$ python -q
>>> import numpy as np
>>> np.set_printoptions(suppress=True, linewidth=120)
>>> rd = lambda a: np.round(a, 3) + 0
>>> r0 = np.array([-2, 0, 0])
>>> J = 4 * np.eye(3) + np.outer(r0, r0)
>>> print(J)
[[8. 0. 0.]
 [0. 4. 0.]
 [0. 0. 4.]]
>>> vals, evecs = np.linalg.eigh(J)
>>> print(vals)
[4. 4. 8.]
>>> print(np.abs(evecs[:, -1]).round(6).argmax())
0
>>> print(np.abs(evecs[:, -1]))
[1. 0. 0.]
>>> print(np.unique(vals.round(6) + 0, return_counts=True)[1])
[2 1]
>>> print(rd(np.linalg.svd(J, compute_uv=False)))
[8. 4. 4.]
>>> print(rd(np.linalg.eigvalsh(J + 4 * np.eye(3))))
[ 8.  8. 12.]
>>> print(rd(np.linalg.eigvalsh(J @ J)))
[16. 16. 64.]
>>> W0 = np.loadtxt("run16.csv", delimiter=",")
>>> print(W0)
[[-2. -1.  1.]
 [-1.  4. -1.]
 [ 1. -1.  2.]]
>>> # symmetric
>>> x = np.array([5, 2, -2])
>>> rhs = W0 @ x
>>> c, lr = np.zeros(3), 1 / np.linalg.norm(W0, 2) ** 2
>>> for i in range(40):
...     c -= lr * W0.T @ (W0 @ c - rhs)
...     if i % 10 == 0: print(i, round(np.linalg.norm(W0 @ c - rhs), 3))
... 
0 9.64
10 0.567
20 0.043
30 0.008
>>> print(rd(c))
[ 5.     2.001 -1.999]
>>> print(rd(np.linalg.cond(W0)))
2.825
>>> M = np.load("w.npy")
>>> print(M)
[[  9.614 -10.656   4.821]
 [  9.034 -11.932   5.46 ]
 [ -5.477   6.027  -2.714]
 [ -2.9     4.537  -4.42 ]
 [ -3.124   3.085  -0.01 ]
 [ -1.395   2.826  -2.944]
 [ -6.901   8.74   -2.034]
 [  7.478  -6.189  -1.701]
 [ -6.863   7.191  -1.929]
 [  0.4    -0.074   0.458]]
>>> hat = M @ np.linalg.solve(M.T @ M, M.T)
>>> print(np.allclose(hat @ hat, hat))
True
>>> print(rd(np.trace(hat)))
3.0
>>> Ac = M - M.mean(axis=0)
>>> Uu, sigma, VT = np.linalg.svd(Ac, full_matrices=False)
>>> print(rd(Ac.mean(axis=0)))
[0. 0. 0.]
>>> print(np.linalg.matrix_rank(Ac))
3
>>> print(rd(VT[0] * np.sign(VT[0, np.abs(VT[0]).argmax()])))
[-0.63   0.73  -0.266]
>>> print(rd(np.abs(VT[-1])))
[0.663 0.683 0.305]
>>> print(np.abs(VT[0]).argmax())
1
>>> F = np.load("data.npy")
>>> print(F)
[[ 0  8  0  0  8  0]
 [ 0 40 40  0 40 40]
 [24 32  8 24 32  8]
 [ 0  9  0  0  7  0]
 [ 0 45 45  0 35 35]
 [27 36  9 21 28  7]]
>>> rng = np.random.default_rng(338)
>>> labels = rng.permutation(6)
>>> print(labels)
[3 4 1 2 0 5]
>>> out = F[labels][:, labels]
>>> print(rd(np.linalg.det(out)), rd(np.linalg.det(F[labels])))
-921600.0 -921600.0
>>> print(np.trace(out))
90
>>> print(out)
[[ 0  7  9  0  0  0]
 [ 0 35 45 45  0 35]
 [ 0 40 40 40  0 40]
 [24 32 32  8 24  8]
 [ 0  8  8  0  0  0]
 [21 28 36  9 27  7]]
>>> print(np.allclose(out, F))
False
>>> print(rd(np.sort(np.abs(np.linalg.eigvals(out)))))
[  1.362   1.362   8.085  21.794  21.794 129.357]
>>> print(np.diag(out))
[ 0 35 40  8  0  7]
>>> Uu, sigma, VT = np.linalg.svd(F, full_matrices=False)
>>> print(rd(Uu.T @ Uu))
[[1. 0. 0. 0. 0. 0.]
 [0. 1. 0. 0. 0. 0.]
 [0. 0. 1. 0. 0. 0.]
 [0. 0. 0. 1. 0. 0.]
 [0. 0. 0. 0. 1. 0.]
 [0. 0. 0. 0. 0. 1.]]
>>> print(rd(np.sqrt((sigma ** 2).sum())), rd(np.linalg.norm(F)))
140.947 140.947
>>> print(np.abs(Uu[:, 0]).round(6).argmax())
4
>>> x = np.array([7, 5, 8, -9, -8, -2])
>>> print(F @ x)
[-24 120 -96 -11 235  14]
>>> print((F @ x).argmax())
4
>>> print(np.sign((F @ x).round(6)))
[-1  1 -1 -1  1  1]
>>> print(F @ np.ones(6))
[ 16. 160. 128.  16. 160. 128.]
>>> print(F @ np.eye(6)[4])
[ 8. 40. 32.  7. 35. 28.]
>>> print(np.linalg.norm(F @ x) <= np.linalg.norm(F, 2) * np.linalg.norm(x) + 1e-9)
True
>>> print((F * x).sum(axis=1))
[-24 120 -96 -11 235  14]
>>> out = np.linalg.inv(F)
>>> print(rd(np.linalg.inv(out)))
[[ 0.  8.  0.  0.  8.  0.]
 [ 0. 40. 40.  0. 40. 40.]
 [24. 32.  8. 24. 32.  8.]
 [ 0.  9.  0.  0.  7.  0.]
 [ 0. 45. 45.  0. 35. 35.]
 [27. 36.  9. 21. 28.  7.]]
>>> print((np.abs(out) > 1e-9).astype(int))
[[1 1 1 1 1 1]
 [1 0 0 1 0 0]
 [1 1 0 1 1 0]
 [1 1 1 1 1 1]
 [1 0 0 1 0 0]
 [1 1 0 1 1 0]]
>>> print(rd(np.linalg.det(F) * np.linalg.det(out)))
1.0
>>> print(rd(np.linalg.slogdet(F)[0]))
-1.0
>>> print((F - F.T) / 2)
[[  0.    4.  -12.    0.    4.  -13.5]
 [ -4.    0.    4.   -4.5  -2.5   2. ]
 [ 12.   -4.    0.   12.   -6.5  -0.5]
 [  0.    4.5 -12.    0.    3.5 -10.5]
 [ -4.    2.5   6.5  -3.5   0.    3.5]
 [ 13.5  -2.    0.5  10.5  -3.5   0. ]]
>>> print(np.trace(F))
90
>>> print(rd(np.sort(np.abs(np.linalg.eigvals(F)))))
[  1.362   1.362   8.085  21.794  21.794 129.357]
>>> print(F @ F)
[[   0  680  680    0  600  600]
 [2040 6120 4080 1800 5400 3600]
 [ 408 3672 2856  360 3240 2520]
 [   0  675  675    0  605  605]
 [2025 6075 4050 1815 5445 3630]
 [ 405 3645 2835  363 3267 2541]]
>>> r0 = np.array([-3, 0, 2, -1, 1])
>>> g = np.array([-1, 1, 0, -2, 1])
>>> data = r0[:, None] + g[None, :]
>>> print(data)
[[-4 -2 -3 -5 -2]
 [-1  1  0 -2  1]
 [ 1  3  2  0  3]
 [-2  0 -1 -3  0]
 [ 0  2  1 -1  2]]
>>> # columns 1 and 4 are equal
>>> print(np.einsum("ii->", data))
-2
>>> print(rd(np.linalg.det(data[::-1])))
0.0
>>> print(rd(np.linalg.eigvals(data)))
[-6.477  0.     4.477  0.     0.   ]
>>> print(rd(np.linalg.det(2 * data)), rd(np.linalg.det(data)))
0.0 0.0
>>> print(rd(np.poly(data)))
[  1.   2. -29.   0.   0.   0.]
>>> mat = np.load("x.npy")
>>> print(mat)
[[-2. -4. -3. -1.]
 [-2.  5.  3.  2.]
 [-3.  2.  0. -2.]
 [ 0.  0.  0.  2.]]
>>> hat = np.triu(np.array([[2, 4, 0, 5], [0, 5, -1, -1], [-3, -1, -3, 2], [1, 2, -4, 2]]), 1) + np.eye(4)
>>> out = hat @ mat @ np.linalg.inv(hat)
>>> print(np.trace(out), np.trace(mat))
5.0 5.0
>>> print(out)
[[-10.  56.  65.  -7.]
 [  1.  -1.   2.  -8.]
 [ -3.  14.  14.   3.]
 [  0.   0.   0.   2.]]
>>> print(rd(np.poly(out)))
[  1.  -5. -27.  51.  30.]
>>> print(rd(np.linalg.det(out)))
30.0
>>> print(np.linalg.matrix_rank(out))
4
>>> x = np.array([-1, -3, 3, -3])
>>> rhs = mat @ x
>>> print(rhs)
[  8. -10.   3.  -6.]
>>> print(rd(np.linalg.solve(mat, 5 * rhs)))
[ -5. -15.  15. -15.]
>>> print(rd(np.linalg.solve(mat, rhs)))
[-1. -3.  3. -3.]
>>> print(rd(np.linalg.solve(mat, rhs + mat[:, 2])))
[-1. -3.  4. -3.]
>>> A = np.load("sample0.npy")
>>> print(A)
[[-1  2 -3]
 [ 0 -1  0]
 [ 2  1  6]
 [-1  0 -3]
 [ 1  0  3]]
>>> # looks like rank 2
>>> print(np.linalg.matrix_rank(A, rtol=0.1))
2
>>> print(np.argsort(-np.linalg.norm(A, axis=0).round(6), kind="stable")[:3])
[2 0 1]
>>> print(np.linalg.cond(A) > 100)
True
>>> print(rd(np.linalg.norm(A, 2) / np.linalg.norm(A)))
0.96
>>> Uu, sigma, VT = np.linalg.svd(A)
>>> print(rd(sigma))
[8.367 2.449 0.   ]
>>> out = Uu[:, :2] @ np.diag(sigma[:2]) @ VT[:2]
>>> print(rd(np.linalg.norm(A - out, 2)), rd(sigma[2]))
0.0 0.0
>>> print(rd(out))
[[-1.  2. -3.]
 [ 0. -1.  0.]
 [ 2.  1.  6.]
 [-1.  0. -3.]
 [ 1.  0.  3.]]
>>> feats = np.loadtxt("block14.csv", delimiter=",")
>>> print(rd(feats))
[[0.333 0.333 0.333]
 [0.333 0.333 0.333]
 [0.333 0.333 0.333]]
>>> theta = np.radians(30)
>>> R = np.eye(3)
>>> R[1, 1] = R[0, 0] = np.cos(theta)
>>> R[1, 0], R[0, 1] = -np.sin(theta), np.sin(theta)
>>> print(rd(R))
[[ 0.866  0.5    0.   ]
 [-0.5    0.866  0.   ]
 [ 0.     0.     1.   ]]
>>> out = feats @ R.T
>>> print(rd(np.abs(out - feats).max(axis=0)))
[0.122 0.211 0.   ]
>>> print(rd(np.linalg.svd(feats, compute_uv=False)), rd(np.linalg.svd(out, compute_uv=False)))
[1. 0. 0.] [1. 0. 0.]
>>> print(rd(out))
[[0.455 0.122 0.333]
 [0.455 0.122 0.333]
 [0.455 0.122 0.333]]
>>> print(np.allclose(feats @ feats.T, out @ out.T))
True
>>> print(np.allclose(np.linalg.norm(feats, axis=1), np.linalg.norm(out, axis=1)))
True
>>> print(rd(np.trace(np.linalg.pinv(A) @ A)))
2.0
>>> print(np.abs(np.diag(np.linalg.qr(A)[1])) > 1e-9)
[ True  True False]
>>> print(np.linalg.lstsq(A[:-1].T, A[-1])[2])
2
>>> print(np.allclose(A[:-1].T @ np.linalg.lstsq(A[:-1].T, A[-1])[0], A[-1]))
True
>>> print(rd(feats @ (-1.0) ** np.arange(3)))
[0.333 0.333 0.333]
>>> print(np.allclose(feats @ feats.T, feats.T @ feats))
True
>>> print(rd(np.linalg.matrix_power(feats, 2)))
[[0.333 0.333 0.333]
 [0.333 0.333 0.333]
 [0.333 0.333 0.333]]
>>> print(rd(np.sort(np.abs(np.linalg.eigvals(feats)))[::-1]))
[1. 0. 0.]
>>> print(feats @ np.ones(3))
[1. 1. 1.]
>>> print(feats.sum(axis=1))
[1. 1. 1.]
>>> pr = np.eye(3)[1]
>>> for _ in range(4):
...     pr = pr @ feats
...     print(pr.round(3))
... 
[0.333 0.333 0.333]
[0.333 0.333 0.333]
[0.333 0.333 0.333]
[0.333 0.333 0.333]
